$ python3 -q
>>> import numpy as np
>>> from numpy import linalg as LA
>>> np.set_printoptions(precision=2, suppress=True, linewidth=100)
>>> K = np.load("m.npy")
>>> print(K)
[[-3 -1  3  0  0  0  0]
 [-2 -2  3  0  0  2  0]
 [ 2 -1 -2  0  0  3  0]
 [ 0  0  0 -3  0  0  0]
 [ 0  0  0  0 -2  0  0]
 [ 0 -2 -2  0  0 -1  0]
 [ 0  0  0  0 -3  0  2]]
>>> print(np.trace(K))
-11
>>> print(LA.matrix_power(K, 3))
[[-91 -17  79   0   0 -57   0]
 [-90   2  83   0   0 -71   0]
 [ 34  37 -16   0   0   6   0]
 [  0   0   0 -27   0   0   0]
 [  0   0   0   0  -8   0   0]
 [-16   2  42   0   0  25   0]
 [  0   0   0   0 -12   0   8]]
>>> print((K - K.T) / 2)
[[ 0.   0.5  0.5  0.   0.   0.   0. ]
 [-0.5  0.   2.   0.   0.   2.   0. ]
 [-0.5 -2.   0.   0.   0.   2.5  0. ]
 [ 0.   0.   0.   0.   0.   0.   0. ]
 [ 0.   0.   0.   0.   0.   0.   1.5]
 [ 0.  -2.  -2.5  0.   0.   0.   0. ]
 [ 0.   0.   0.   0.  -1.5  0.   0. ]]
>>> print(np.allclose(K, K.T))
False
>>> print(K.shape)
(7, 7)
>>> print(LA.matrix_rank(K))
7
>>> print(K.sum(axis=1))
[-1  1  2 -3 -2 -5 -1]
>>> print(np.abs(K).max())
3
>>> print(K - K[0])
[[ 0  0  0  0  0  0  0]
 [ 1 -1  0  0  0  2  0]
 [ 5  0 -5  0  0  3  0]
 [ 3  1 -3 -3  0  0  0]
 [ 3  1 -3  0 -2  0  0]
 [ 3 -1 -5  0  0 -1  0]
 [ 3  1 -3  0 -3  0  2]]
>>> print(np.diff(K, axis=0))
[[ 1 -1  0  0  0  2  0]
 [ 4  1 -5  0  0  1  0]
 [-2  1  2 -3  0 -3  0]
 [ 0  0  0  3 -2  0  0]
 [ 0 -2 -2  0  2 -1  0]
 [ 0  2  2  0 -3  1  2]]
>>> print(K @ K)
[[ 17   2 -18   0   0   7   0]
 [ 16  -1 -22   0   0   3   0]
 [ -8  -4   1   0   0 -11   0]
 [  0   0   0   9   0   0   0]
 [  0   0   0   0   4   0   0]
 [  0   8   0   0   0  -9   0]
 [  0   0   0   0   0   0   4]]
>>> print((LA.matrix_power((K != 0) + (K.T != 0) + np.eye(7), 7) > 0).astype(int))
[[1 1 1 0 0 1 0]
 [1 1 1 0 0 1 0]
 [1 1 1 0 0 1 0]
 [0 0 0 1 0 0 0]
 [0 0 0 0 1 0 1]
 [1 1 1 0 0 1 0]
 [0 0 0 0 1 0 1]]
>>> rng = np.random.default_rng(6115)
>>> B = K + rng.integers(-2, 3, (7, 5)) @ rng.integers(-2, 3, (5, 7))
>>> print(B)
[[ -3 -13  -2  -2   3  -2  -1]
 [ -5  -4   4  12   4   5  -2]
 [  1  -7  -3   4   5   3  -1]
 [ -1  -5  -2  -1   0   1  -2]
 [  1   7   1   4  -1  -4   8]
 [  0   8   5   6  -1   5  -3]
 [  2  -7  -7 -10  -4  -8   8]]
>>> print(B - K)
[[  0 -12  -5  -2   3  -2  -1]
 [ -3  -2   1  12   4   3  -2]
 [ -1  -6  -1   4   5   0  -1]
 [ -1  -5  -2   2   0   1  -2]
 [  1   7   1   4   1  -4   8]
 [  0  10   7   6  -1   6  -3]
 [  2  -7  -7 -10  -1  -8   6]]
>>> print(np.abs(B - K).sum(axis=1))
[25 27 18 13 26 33 41]
>>> print(round(float(LA.norm(K, 2)), 2))
6.48
>>> print(round(float(LA.norm(K) ** 2 / LA.norm(K, 2) ** 2), 2))
2.21
>>> print(K[2] @ K[3])
0
>>> print(np.round(LA.norm(K, "nuc"), 2))
21.76
>>> print(LA.norm(K, axis=0))
[4.12 3.16 5.1  3.   3.61 3.74 2.  ]
>>> W0 = np.load("out0.npy")
>>> print(W0)
[[ 2.  3.  0.  0.  0.]
 [ 3.  1.  3.  0.  0.]
 [ 0.  3. -4.  3.  0.]
 [ 0.  0.  3.  2.  3.]
 [ 0.  0.  0.  3. -3.]]
>>> B = LA.inv(W0)
>>> print(np.allclose(B, W0.T))
False
>>> print(round(float(LA.cond(W0)), 2))
11.3
>>> print(round(LA.slogdet(W0)[0], 2))
-1.0
>>> print(B)
[[-0.65  0.77  0.4  -0.24 -0.24]
 [ 0.77 -0.51 -0.27  0.16  0.16]
 [ 0.4  -0.27 -0.31  0.19  0.19]
 [-0.24  0.16  0.19  0.09  0.09]
 [-0.24  0.16  0.19  0.09 -0.24]]
>>> x0 = np.array([-2, 0, -1, -1, 2])
>>> y = W0 @ x0
>>> print(y)
[-4. -9.  1.  1. -9.]
>>> print(np.round(LA.solve(W0.T, W0[2]), 2) + 0)
[0. 0. 1. 0. 0.]
>>> print(np.round(LA.solve(W0, -1 * y), 2) + 0)
[ 2.  0.  1.  1. -2.]
>>> print(LA.solve(W0, W0[:, 4]))
[ 0.  0.  0. -0.  1.]
>>> print(np.round(LA.solve(W0, y), 2) + 0)
[-2.  0. -1. -1.  2.]
>>> print(np.round(LA.solve(W0, y + W0[:, 0]), 2) + 0)
[-1.  0. -1. -1.  2.]
>>> Uu, s, Vt = LA.svd(W0, full_matrices=False)
>>> print(round(np.sqrt((s ** 2).sum()), 2), round(LA.norm(W0), 2))
10.3 10.3
>>> print(s / s[0])
[1.   0.79 0.59 0.59 0.09]
>>> print(np.round(Vt @ Vt.T, 2) + 0)
[[1. 0. 0. 0. 0.]
 [0. 1. 0. 0. 0.]
 [0. 0. 1. 0. 0.]
 [0. 0. 0. 1. 0.]
 [0. 0. 0. 0. 1.]]
>>> print(s)
[6.75 5.35 3.96 3.96 0.6 ]
>>> print(W0 @ W0)
[[13.  9.  9.  0.  0.]
 [ 9. 19. -9.  9.  0.]
 [ 9. -9. 34. -6.  9.]
 [ 0.  9. -6. 22. -3.]
 [ 0.  0.  9. -3. 18.]]
>>> print(np.trace(W0))
-2.0
>>> print(np.sort(np.abs(LA.eigvals(W0))))
[0.6  3.96 3.96 5.35 6.75]
>>> u = np.array([1, 2, 0, 0, 2, 2, 2, 1])
>>> E = np.array([np.roll(u, i) for i in range(8)])
>>> print(E)
[[1 2 0 0 2 2 2 1]
 [1 1 2 0 0 2 2 2]
 [2 1 1 2 0 0 2 2]
 [2 2 1 1 2 0 0 2]
 [2 2 2 1 1 2 0 0]
 [0 2 2 2 1 1 2 0]
 [0 0 2 2 2 1 1 2]
 [2 0 0 2 2 2 1 1]]
>>> print(np.sort(np.abs(np.fft.fft(E[0]))), np.round(np.sort(LA.svd(E, compute_uv=False)), 2) + 0)
[ 0.    2.14  2.14  2.72  2.72  3.16  3.16 10.  ] [ 0.    2.14  2.14  2.72  2.72  3.16  3.16 10.  ]
>>> print((E @ E)[0])
[ 9 12 16 12 12 16 13 10]
>>> print(np.allclose(E @ E.T, E.T @ E))
True
>>> print(np.fft.fft(E[0]))
[10.  +0.j   -0.29+2.71j  1.  -3.j   -1.71-1.29j  0.  +0.j   -1.71+1.29j  1.  +3.j   -0.29-2.71j]
>>> mat = np.load("test19.npy")
>>> print(mat)
[[ 4  5  6]
 [ 7  8  9]
 [10 11 12]
 [13 14 15]
 [16 17 18]
 [19 20 21]]
>>> print(mat @ LA.pinv(mat) @ mat)
[[ 4.  5.  6.]
 [ 7.  8.  9.]
 [10. 11. 12.]
 [13. 14. 15.]
 [16. 17. 18.]
 [19. 20. 21.]]
>>> print(np.allclose(mat[:-1].T @ LA.lstsq(mat[:-1].T, mat[-1])[0], mat[-1]))
True
>>> M = np.load("sample16.npy")
>>> print(M)
[[ 1  1  1  1 -1 -1 -1 -1]
 [ 1  1  1  1  1  1  1  1]
 [ 1 -1  1 -1 -1  1 -1  1]
 [ 1  1 -1 -1  1  1 -1 -1]]
>>> B = M / LA.norm(M, axis=1, keepdims=True)
>>> G = B @ B.T
>>> print(LA.norm(B, axis=1))
[1. 1. 1. 1.]
>>> print(np.degrees(np.arccos(np.clip(G[0, 2], -1, 1))))
90.0
>>> th = np.radians(180)
>>> Rm = np.eye(8)
>>> Rm[3, 3] = Rm[5, 5] = np.cos(th)
>>> Rm[3, 5], Rm[5, 3] = -np.sin(th), np.sin(th)
>>> print(Rm.round(2) + 0)
[[ 1.  0.  0.  0.  0.  0.  0.  0.]
 [ 0.  1.  0.  0.  0.  0.  0.  0.]
 [ 0.  0.  1.  0.  0.  0.  0.  0.]
 [ 0.  0.  0. -1.  0.  0.  0.  0.]
 [ 0.  0.  0.  0.  1.  0.  0.  0.]
 [ 0.  0.  0.  0.  0. -1.  0.  0.]
 [ 0.  0.  0.  0.  0.  0.  1.  0.]
 [ 0.  0.  0.  0.  0.  0.  0.  1.]]
>>> B = M @ Rm.T
>>> print(np.abs(B - M).max(axis=0))
[0. 0. 0. 2. 0. 2. 0. 0.]
>>> print(B)
[[ 1.  1.  1. -1. -1.  1. -1. -1.]
 [ 1.  1.  1. -1.  1. -1.  1.  1.]
 [ 1. -1.  1.  1. -1. -1. -1.  1.]
 [ 1.  1. -1.  1.  1. -1. -1. -1.]]
>>> X = np.diag(np.array([4, 4, -2, -1, 0, -1, -1, 5])) + -3 * np.eye(8, k=1) + -3 * np.eye(8, k=-1)
>>> print(X)
[[ 4. -3.  0.  0.  0.  0.  0.  0.]
 [-3.  4. -3.  0.  0.  0.  0.  0.]
 [ 0. -3. -2. -3.  0.  0.  0.  0.]
 [ 0.  0. -3. -1. -3.  0.  0.  0.]
 [ 0.  0.  0. -3.  0. -3.  0.  0.]
 [ 0.  0.  0.  0. -3. -1. -3.  0.]
 [ 0.  0.  0.  0.  0. -3. -1. -3.]
 [ 0.  0.  0.  0.  0.  0. -3.  5.]]
>>> q, evecs = LA.qr(K[:, :4])[0], LA.qr(K[:, 4:])[0]
>>> s = LA.svd(q.T @ evecs, compute_uv=False)
>>> print(round(float(LA.norm(q @ q.T - evecs @ evecs.T, 2)), 2))
1.0
>>> print(round(float(LA.norm(X[6], 1)), 2), np.round(LA.norm(X[6], np.inf), 2))
7.0 3.0
>>> print(LA.norm(X, axis=1))
[5.   5.83 4.69 4.36 4.24 4.36 4.36 5.83]
>>> print(LA.norm(X, axis=0))
[5.   5.83 4.69 4.36 4.24 4.36 4.36 5.83]
>>> print([round(float(LA.det(X[:i, :i])), 2) + 0 for i in range(1, 9)])
[4.0, 7.0, -50.0, -13.0, 450.0, -333.0, -3717.0, -15588.0]
>>> print(round(LA.eigvalsh(X).min(), 2))
-6.27
>>> print(np.all(LA.eigvalsh(X) > 0))
False
>>> B = np.array([[0, 2, 0],
...     [0, 0, 1],
...     [0, 2, 2],
...     [1, 0, 1],
...     [1, 1, 1],
...     [2, 0, 1],
...     [1, 1, 1],
...     [0, 2, 1]])
>>> print(LA.matrix_rank(np.vstack([X, B.T])))
8
>>> print(np.einsum("ik,kj->ji", X, B))
[[  0.   0.  -3.  -4.  -9.  -8.  -7.  -3.]
 [  8. -12.  -4.  -9.   0.  -6.  -7.   7.]
 [ -3.  -2. -10. -10.  -6.  -7.  -7.   2.]]
>>> print(np.einsum("ij->j", X))
[ 1. -2. -8. -7. -6. -7. -7.  2.]
>>> data = 0.2 ** np.abs(np.subtract.outer(np.arange(4), np.arange(4)))
>>> print(data)
[[1.   0.2  0.04 0.01]
 [0.2  1.   0.2  0.04]
 [0.04 0.2  1.   0.2 ]
 [0.01 0.04 0.2  1.  ]]
>>> Lm = LA.cholesky(data)
>>> print(np.diag(Lm) ** 2)
[1.   0.96 0.96 0.96]
>>> print(round(float(np.prod(np.diag(Lm)) ** 2), 2), round(float(LA.det(data)), 2))
0.88 0.88
>>> print(Lm @ Lm.T)
[[1.   0.2  0.04 0.01]
 [0.2  1.   0.2  0.04]
 [0.04 0.2  1.   0.2 ]
 [0.01 0.04 0.2  1.  ]]
>>> print(Lm)
[[1.   0.   0.   0.  ]
 [0.2  0.98 0.   0.  ]
 [0.04 0.2  0.98 0.  ]
 [0.01 0.04 0.2  0.98]]
>>> x0 = np.array([5, -2, 1, 4])
>>> y = Lm @ x0
>>> print(y)
[ 5.   -0.96  0.79  4.08]
>>> print(LA.solve(Lm, y))
[ 5. -2.  1.  4.]
>>> print(LA.solve(Lm, Lm[:, 0]))
[1. 0. 0. 0.]
>>> print(LA.solve(Lm, 5 * y))
[ 25. -10.   5.  20.]
>>> print(LA.solve(Lm, y + Lm[:, 2]))
[ 5. -2.  2.  4.]
>>> print(LA.norm(data, axis=1))
[1.02 1.04 1.04 1.02]
>>> print(np.round(LA.norm(data[2] - data[0]), 2))
1.37
>>> print(round(float(LA.norm(data, 2)), 2))
1.36
>>> print(round(float(LA.norm(data[2], 1)), 2), round(float(LA.norm(data[2], np.inf)), 2))
1.44 1.0
>>> J = np.array([[1.0, 0.7, 0.49, 0.34, 0.24],
...     [0.7, 1.0, 0.7, 0.49, 0.34],
...     [0.49, 0.7, 1.0, 0.7, 0.49],
...     [0.34, 0.49, 0.7, 1.0, 0.7],
...     [0.24, 0.34, 0.49, 0.7, 1.0]])
>>> q, evecs = LA.qr(J[:, :2])[0], LA.qr(J[:, 2:])[0]
>>> s = LA.svd(q.T @ evecs, compute_uv=False)
>>> print(np.degrees(np.arccos(s.clip(0, 1))))
[16.83 79.67]
